$ python -q
>>> import numpy as np
>>> from numpy import linalg as LA
>>> np.set_printoptions(precision=2, suppress=True, linewidth=160, sign=" ")
>>> W0 = 5 * np.eye(14) + np.ones((14, 14))
>>> W0
array([[ 6.,  1.,  1.,  1.,  1.,  1.,  1.,  1.,  1.,  1.,  1.,  1.,  1.,  1.],
       [ 1.,  6.,  1.,  1.,  1.,  1.,  1.,  1.,  1.,  1.,  1.,  1.,  1.,  1.],
       [ 1.,  1.,  6.,  1.,  1.,  1.,  1.,  1.,  1.,  1.,  1.,  1.,  1.,  1.],
       [ 1.,  1.,  1.,  6.,  1.,  1.,  1.,  1.,  1.,  1.,  1.,  1.,  1.,  1.],
       [ 1.,  1.,  1.,  1.,  6.,  1.,  1.,  1.,  1.,  1.,  1.,  1.,  1.,  1.],
       [ 1.,  1.,  1.,  1.,  1.,  6.,  1.,  1.,  1.,  1.,  1.,  1.,  1.,  1.],
       [ 1.,  1.,  1.,  1.,  1.,  1.,  6.,  1.,  1.,  1.,  1.,  1.,  1.,  1.],
       [ 1.,  1.,  1.,  1.,  1.,  1.,  1.,  6.,  1.,  1.,  1.,  1.,  1.,  1.],
       [ 1.,  1.,  1.,  1.,  1.,  1.,  1.,  1.,  6.,  1.,  1.,  1.,  1.,  1.],
       [ 1.,  1.,  1.,  1.,  1.,  1.,  1.,  1.,  1.,  6.,  1.,  1.,  1.,  1.],
       [ 1.,  1.,  1.,  1.,  1.,  1.,  1.,  1.,  1.,  1.,  6.,  1.,  1.,  1.],
       [ 1.,  1.,  1.,  1.,  1.,  1.,  1.,  1.,  1.,  1.,  1.,  6.,  1.,  1.],
       [ 1.,  1.,  1.,  1.,  1.,  1.,  1.,  1.,  1.,  1.,  1.,  1.,  6.,  1.],
       [ 1.,  1.,  1.,  1.,  1.,  1.,  1.,  1.,  1.,  1.,  1.,  1.,  1.,  6.]])
>>> x0 = np.array([1, 0, 1, 2, 0, 1, 2, 1, 1, 0, 0, 1, 2, 1])
>>> a = np.maximum(W0 @ x0, 0)
>>> np.flatnonzero(a > 1e-9)
array([  0,   1,   2,   3,   4,   5,   6,   7,   8,   9,  10,  11,  12,  13])
>>> a
array([ 18.,  13.,  18.,  23.,  13.,  18.,  23.,  18.,  18.,  13.,  13.,  18.,  23.,  18.])
>>> np.maximum(W0 @ x0, 0) - np.maximum(-W0 @ x0, 0)
array([ 18.,  13.,  18.,  23.,  13.,  18.,  23.,  18.,  18.,  13.,  13.,  18.,  23.,  18.])
>>> np.maximum(W0 @ (3 * x0), 0)
array([ 54.,  39.,  54.,  69.,  39.,  54.,  69.,  54.,  54.,  39.,  39.,  54.,  69.,  54.])
>>> X = np.load("layer2.npy")
>>> X
array([[ 1,  0,  0,  0,  2,  2,  1],
       [ 0,  0,  1,  1,  1,  2,  2],
       [ 1,  0,  2,  0,  1,  0,  2],
       [ 1,  0,  0,  1,  2,  1,  0],
       [ 1,  1,  0,  0,  2,  1,  1],
       [ 0,  2,  1,  1,  2,  1,  1],
       [ 1,  0,  2,  0,  1,  1,  1]])
>>> def softmax(z):
...     e = np.exp(z - z.max(axis=-1, keepdims=True))
...     return e / e.sum(axis=-1, keepdims=True)
... 
>>> softmax(X[5] + 4)
array([ 0.04,  0.28,  0.1 ,  0.1 ,  0.28,  0.1 ,  0.1 ])
>>> scores = X @ X.T / np.sqrt(7)
>>> softmax(scores).round(6).argmax(axis=1)
array([ 0,  1,  2,  0,  0,  5,  2])
>>> softmax(scores)[5] @ X
array([ 0.36,  1.17,  0.86,  0.7 ,  1.78,  1.14,  1.12])
>>> np.round(LA.det(X), 2)
np.float64(-13.0)
>>> np.round(np.abs(LA.eigvals(X)).max(), 2)
np.float64(6.38)
>>> np.sort(np.abs(LA.eigvals(X)))
array([ 0.3 ,  1.11,  1.11,  1.54,  1.54,  2.3 ,  6.38])
>>> (X - X.T) / 2
array([[ 0. ,  0. , -0.5, -0.5,  0.5,  1. ,  0. ],
       [ 0. ,  0. ,  0.5,  0.5,  0. ,  0. ,  1. ],
       [ 0.5, -0.5,  0. ,  0. ,  0.5, -0.5,  0. ],
       [ 0.5, -0.5,  0. ,  0. ,  1. ,  0. ,  0. ],
       [-0.5,  0. , -0.5, -1. ,  0. , -0.5,  0. ],
       [-1. ,  0. ,  0.5,  0. ,  0.5,  0. ,  0. ],
       [ 0. , -1. ,  0. ,  0. ,  0. ,  0. ,  0. ]])
>>> np.allclose(X, X.T)
False
>>> np.trace(X)
np.int64(8)
>>> w1 = np.array([[2, 2, 2, 0],
...     [2, 2, 0, 1],
...     [1, 2, 2, 0],
...     [0, 0, 2, 1],
...     [0, 1, 0, 0],
...     [1, 1, 0, 1],
...     [0, 0, 2, 1]])
>>> c = np.array([2, -2, 3, -2])
>>> act = np.maximum(X @ w1 + c, 0)
>>> act
array([[  6,   4,   7,   1],
       [  5,   3,  11,   3],
       [  6,   5,  13,   0],
       [  5,   3,   7,   0],
       [  7,   5,   7,   1],
       [  8,   7,   9,   3],
       [  7,   6,  11,   0]])
>>> (act > 0).astype(int)
array([[ 1,  1,  1,  1],
       [ 1,  1,  1,  1],
       [ 1,  1,  1,  0],
       [ 1,  1,  1,  0],
       [ 1,  1,  1,  1],
       [ 1,  1,  1,  1],
       [ 1,  1,  1,  0]])
>>> cent = np.array([[0, 3], [2, 1], [0, 3], [2, 3]])
>>> act @ cent
array([[ 10,  46],
       [ 12,  60],
       [ 10,  62],
       [  6,  39],
       [ 12,  50],
       [ 20,  67],
       [ 12,  60]])
>>> (act @ cent).round(6).argmax(axis=1)
array([ 1,  1,  1,  1,  1,  1,  1])
>>> round(float(LA.norm(X)), 2)
8.12
>>> LA.svd(X, compute_uv=False)
array([ 6.89,  2.92,  2.1 ,  1.84,  1.21,  0.86,  0.16])
>>> X.mean(axis=0)
array([ 0.71,  0.43,  0.86,  0.43,  1.57,  1.14,  1.14])
>>> X.shape
(7, 7)
>>> np.count_nonzero(X)
np.int64(33)
>>> LA.matrix_rank(X)
np.int64(7)
>>> X - X[0]
array([[ 0,  0,  0,  0,  0,  0,  0],
       [-1,  0,  1,  1, -1,  0,  1],
       [ 0,  0,  2,  0, -1, -2,  1],
       [ 0,  0,  0,  1,  0, -1, -1],
       [ 0,  1,  0,  0,  0, -1,  0],
       [-1,  2,  1,  1,  0, -1,  0],
       [ 0,  0,  2,  0, -1, -1,  0]])
>>> np.abs(X).max()
np.int64(2)
>>> X.sum(axis=0)
array([  5,   3,   6,   3,  11,   8,   8])
>>> X.sum(axis=1)
array([ 6,  7,  6,  5,  6,  8,  6])
>>> np.diff(X, axis=0)
array([[-1,  0,  1,  1, -1,  0,  1],
       [ 1,  0,  1, -1,  0, -2,  0],
       [ 0,  0, -2,  1,  1,  1, -2],
       [ 0,  1,  0, -1,  0,  0,  1],
       [-1,  1,  1,  1,  0,  0,  0],
       [ 1, -2,  1, -1, -1,  0,  0]])
>>> rng = np.random.default_rng(989783)
>>> Y = X + rng.integers(-2, 3, (7, 6)) @ rng.integers(-2, 3, (6, 7))
>>> Y
array([[-3,  3, -6,  8,  3,  7,  5],
       [ 5,  0,  2,  2, -6, -2, -6],
       [-3,  6,  3,  5,  5,  2,  6],
       [10,  0,  2, -3,  2, -3, -6],
       [ 2,  4,  2,  4,  5,  7,  2],
       [-1,  2, -6,  0,  7,  0,  6],
       [ 4,  6,  5, -2,  2, -4,  2]])
>>> LA.matrix_rank(Y - X, tol=1e-8)
np.int64(6)
>>> np.round(LA.svd(Y - X, compute_uv=False), 2) + 0
array([ 22.36,  11.13,  10.95,   7.78,   6.76,   1.74,   0.  ])
>>> m1 = np.loadtxt("arr.csv", delimiter=",")
>>> m1
array([[-0.2, -0.3,  0.8,  0.6,  1.4, -0.2, -1.1, -0.5, -1.9,  2.3, -0.2, -0.9,  0.8,  1.1],
       [ 2.2,  0.3,  0.5,  0.4, -0.2, -0.4, -1.8,  0.1,  1.4, -0.2,  0.7,  1.8,  0. , -0.6],
       [-0.1,  1.8,  1. , -0.5, -1.4,  0.4,  1.3,  1.9, -1.7, -1.6, -0.2, -0.2, -0.8, -0.9],
       [ 0.3, -0.6,  1. , -0.4, -0.6,  1.2,  0.1, -1.2, -0.7, -0.4,  0.9, -0.6,  1.2,  2.6],
       [ 0.2,  0.8,  0.5, -0.2,  1.2, -1.2,  0.2, -0.1, -0.2,  0. , -0.3, -1.4,  0.4,  1.1],
       [-0.3, -0.7,  0.2, -0.8, -1. ,  1. , -0.5, -1.7,  1.5, -0.3, -0.2, -1.8, -1.6, -0.8],
       [ 0.7, -1.1,  1.7,  0.5,  1.5, -0.4, -0.8,  1.1,  0.5,  0.7, -2.3,  0.7,  0.2,  0.9],
       [-0.8,  0.2,  0.4,  1.1,  0.7,  0.8,  0.7,  1.5,  0.3,  0.7, -1.8,  1.6,  1.8,  0.9],
       [-0.4, -0.2, -0.8,  2. , -0.1, -1.9,  0.4,  0.7, -0.6, -0.8, -0.2,  1.5, -0.4,  0.9],
       [-1. ,  0. ,  0.8,  0. ,  0.9,  0.5,  0.6, -1.2,  0.5, -1.4,  1.5,  0. ,  0.2, -0.5],
       [-0.4,  0.6, -0.6,  0.4,  0.3,  1.9,  0.4, -0.3, -1. , -1.1, -0.3,  0.1,  1.7, -1.2],
       [ 2.5,  1.3,  0.8, -2.6,  1. ,  1.2, -0.4, -0.8, -0.1,  0.4, -0.7,  1.1, -0.5,  0.3],
       [ 1.8, -0.1, -1.2, -0.6, -0.9,  2.4, -0.3, -0.2,  0.2, -0.2,  1.3, -0.5,  0.4,  0. ],
       [-0.8,  1. , -2.7, -0.4,  2.2,  0.3, -0.4, -1.2,  0.5, -2. ,  1.5, -0.4, -1.1, -1.1],
       [ 1. , -2.1,  0.8, -0.2,  0.2, -0.4,  0.6, -0.3, -1. , -1.3, -1.7,  2.5, -0.2,  1.7],
       [ 1. , -1.6,  0.8,  0.6,  0.3, -0.1,  1.9, -0.8,  0.1, -1.2,  0. , -0.4, -0.2, -1.5],
       [ 0.9,  0. ,  1.9, -1. ,  0.8, -1.4,  0.1,  1.5,  0.2,  1.9, -0.2, -1.6,  0.2,  0.6],
       [-0.5, -1.4, -0.9,  1.6,  2.2,  0.2, -0.5, -0.3, -0.1,  0.5,  0.4,  1.3,  0.6, -0.3],
       [ 1.4,  1.4,  0.7, -0.1, -0.2, -0.7, -0.3, -1.2,  0.2,  0.9, -0.8, -0.8, -0.5, -0.9],
       [ 0.8, -0.2,  0.1,  2.5,  1.1, -1.3, -0.8, -0.7, -0.7,  0.7, -0.9, -0.4,  0.2, -0.5],
       [-1.9, -0.8, -0.9,  0. , -1. ,  0.6, -1.1, -0.9,  0.1, -0.7,  1.2, -0.2,  0.5, -1.8],
       [-1.3, -0.3, -0.1, -1.2, -1.4, -0.7, -0.4, -0.5, -0.1,  0.6, -0.3,  0.3,  0. , -1.9],
       [-1.3, -0.3, -1.3,  1.4, -1.2, -1. , -0.1,  0. ,  0.4, -0.8,  1. , -0.3, -0.2,  0.7],
       [ 0.3, -1.4,  1.2,  0.8,  0.2, -0.1,  0.7,  1.1,  0.6,  0.5, -0.7,  0.5,  0.7,  0.1],
       [ 1.4,  0.2, -1.7,  0.8,  1.2,  0.6,  2.1,  0.6, -2.2, -1.7,  0.7,  0. ,  0.1, -1. ],
       [ 0.5, -2. , -1.4, -2.8,  0.3,  0.7,  1. ,  0.8, -1.3, -2.4, -0.5, -1.2, -1.8, -0.3],
       [-3. ,  0.3,  0.6,  1.2, -1.2,  0.6,  4.2, -3.6, -3.3,  1.2, -2.4,  1.8,  2.7, -0.9],
       [-0.2, -0.6,  0. , -0.6,  1.5,  1.3,  1.1, -0.6, -0.3,  1. ,  1.4, -1.1,  0.4, -0.4],
       [ 0.6,  0.6, -1.3, -1. , -2.6,  0.1, -1.2,  0.2,  0.7, -1.4,  0.3,  0.4, -0.9, -1.3],
       [-0.1,  1. ,  0.3, -0.1,  1.6, -0.4, -0.9, -0.7,  0.5, -0.5,  0.4, -0.2,  0. ,  0.4],
       [-1.3, -1.4,  1.6, -2.9,  0.2, -0.7,  1.5, -0.2, -0.3, -2.2, -0.1, -0.1,  0.9,  0.1],
       [-1.2,  0.7, -0.7, -1. ,  0.6,  0.8, -0.2, -0.4,  0.2, -0.9,  1. ,  0.7, -0.6, -0.4],
       [ 0.3, -0.2, -0.9,  0.5,  1.4,  0.4,  0.9,  0.9, -0.3,  0.4,  0.9,  1. ,  0.8, -0.1]])
>>> dist = LA.norm(m1[:, None] - m1[None], axis=-1)
>>> np.unravel_index(dist.round(6).argmax(), dist.shape)
(np.int64(1), np.int64(26))
>>> np.flatnonzero(dist[1] < dist.mean() / 2)
array([ 1])
>>> dist.mean(axis=1).argmax()
np.int64(26)
>>> (dist + 1e9 * np.eye(33)).round(6).argmin(axis=1)
array([  4,  29,  10,   4,  29,  21,  23,  23,  22,  31,  32,  18,  27,  31,  23,   9,   4,  32,   4,  17,  21,  20,   8,   6,  32,  30,  10,  32,  21,   4,
         9,   9,  17])
